$ python -q
>>> import numpy as np
>>> import numpy.linalg as la
>>> np.set_printoptions(precision=2, suppress=True, linewidth=120)
>>> X = np.loadtxt("block19.csv", delimiter=",")
>>> X
array([[ 1.,  0.,  0.,  0.,  0.,  0.,  0.,  0.,  0.,  0.],
       [ 4.,  1.,  0.,  0.,  0.,  0.,  0.,  0.,  0.,  0.],
       [-1.,  5.,  1.,  0.,  0.,  0.,  0.,  0.,  0.,  0.],
       [ 3.,  2., -1.,  1.,  0.,  0.,  0.,  0.,  0.,  0.],
       [-1.,  5.,  2.,  4.,  1.,  0.,  0.,  0.,  0.,  0.],
       [ 2.,  2.,  3., -2.,  5.,  1.,  0.,  0.,  0.,  0.],
       [ 4., -3.,  5., -2., -1.,  0.,  1.,  0.,  0.,  0.],
       [-1.,  3., -3.,  2., -2.,  4.,  1.,  1.,  0.,  0.],
       [ 3.,  5.,  1., -1., -2.,  2., -1.,  3.,  1.,  0.],
       [ 1.,  2.,  4.,  1., -1., -5.,  4., -2., -2.,  1.]])
>>> # triangular: eigenvalues sit on the diagonal
>>> np.argsort(-la.norm(X, axis=0).round(6), kind="stable")[:3]
array([1, 2, 0])
>>> la.matrix_rank(X, rtol=0.1)
np.int64(7)
>>> la.cond(X) > 100
np.True_
>>> round(float(la.norm(X, 2) / la.norm(X)), 2)
0.56
>>> M2 = X / la.norm(X, axis=1, keepdims=True)
>>> G = M2 @ M2.T
>>> np.argwhere(np.triu(np.abs(G) > 0.95, 1))
array([[0, 1]])
>>> np.round(np.degrees(np.arccos(np.clip(G[4, 9], -1, 1))), 2)
np.float64(70.04)
>>> G[4]
array([-0.15,  0.04,  0.79,  0.34,  1.  ,  0.23, -0.35,  0.35,  0.35,  0.34])
>>> (G - 2 * np.eye(10)).round(6).argmax(axis=1)
array([1, 0, 4, 1, 2, 1, 0, 8, 2, 4])
>>> M2 = np.array([[2, -1],
...     [1, -3],
...     [1, -1],
...     [-3, 0],
...     [2, 2],
...     [2, -3],
...     [-1, -2],
...     [-2, 2],
...     [-1, -2],
...     [1, -3]])
>>> np.einsum("ik,kj->ji", X, M2)
array([[  2.,   9.,   4.,   4.,  -5.,  27.,  13.,  -7.,   9.,  -4.],
       [ -1.,  -7., -15.,  -8., -14.,  -4.,  -4., -21., -23.,  -9.]])
>>> M2.T @ X.T
array([[  2.,   9.,   4.,   4.,  -5.,  27.,  13.,  -7.,   9.,  -4.],
       [ -1.,  -7., -15.,  -8., -14.,  -4.,  -4., -21., -23.,  -9.]])
>>> X @ M2
array([[  2.,  -1.],
       [  9.,  -7.],
       [  4., -15.],
       [  4.,  -8.],
       [ -5., -14.],
       [ 27.,  -4.],
       [ 13.,  -4.],
       [ -7., -21.],
       [  9., -23.],
       [ -4.,  -9.]])
>>> M2 @ X
Traceback (most recent call last):
  File "<python-input-20>", line 1, in <module>
    M2 @ X
    ~~~^~~
ValueError: matmul: Input operand 1 has a mismatch in its core dimension 0, with gufunc signature (n?,k),(k,m?)->(n?,m?) (size 10 is different from 2)
>>> la.matrix_rank(np.vstack([X, M2.T]))
np.int64(10)
>>> np.vstack([X, M2.T]).shape
(12, 10)
>>> la.matrix_rank(X @ M2)
np.int64(2)
